$ python -q
>>> import numpy as np
>>> import numpy.linalg as la
>>> np.set_printoptions(precision=3, suppress=True, linewidth=120, sign=" ")
>>> rnd = lambda a: np.round(a, 3) + 0
>>> Q, _ = la.qr(np.array([[0.0, 0.1, -0.5, -0.6],
...     [1.0, -0.1, 0.3, 0.3],
...     [-0.2, 1.0, 0.3, 0.4],
...     [-1.7, -1.5, 0.6, -1.8]]))
>>> V, _ = la.qr(np.array([[0.8, -0.3, -0.2, 0.3, 1.0, 0.9],
...     [-1.2, 0.3, -1.0, -1.6, 2.5, -0.2],
...     [1.2, -1.0, 0.1, -1.8, -0.7, 3.6],
...     [-2.1, 0.9, -0.6, -1.1, -0.9, -1.6],
...     [1.8, 0.7, 0.1, -0.2, 1.8, 0.6],
...     [-1.5, -0.3, -0.2, -0.8, -0.4, 2.4]]))
>>> sv = 5 * 0.2 ** np.arange(4)
>>> X = Q[:, :4] * sv @ V[:4]
>>> rnd(X)
array([[ 0.   ,  0.05 , -0.099, -0.09 ,  0.026, -0.026],
       [ 0.44 , -0.331,  1.554, -1.28 , -0.87 , -1.219],
       [ 0.19 , -0.064, -0.841,  0.367, -0.086,  0.034],
       [-1.037,  0.516, -1.605,  2.251,  1.852,  2.472]])
>>> other = X / la.norm(X, axis=1)
Traceback (most recent call last):
  File "<python-input-9>", line 1, in <module>
    other = X / la.norm(X, axis=1)
            ~~^~~~~~~~~~~~~~~~~~~~
ValueError: operands could not be broadcast together with shapes (4,6) (4,) 
>>> other = X / la.norm(X, axis=1, keepdims=True)
>>> cov = other @ other.T
>>> rnd(la.norm(other, axis=1))
array([ 1.,  1.,  1.,  1.])
>>> (np.abs(cov) > 0.9).astype(int)
array([[ 1,  0,  0,  0],
       [ 0,  1,  0,  1],
       [ 0,  0,  1,  0],
       [ 0,  1,  0,  1]])
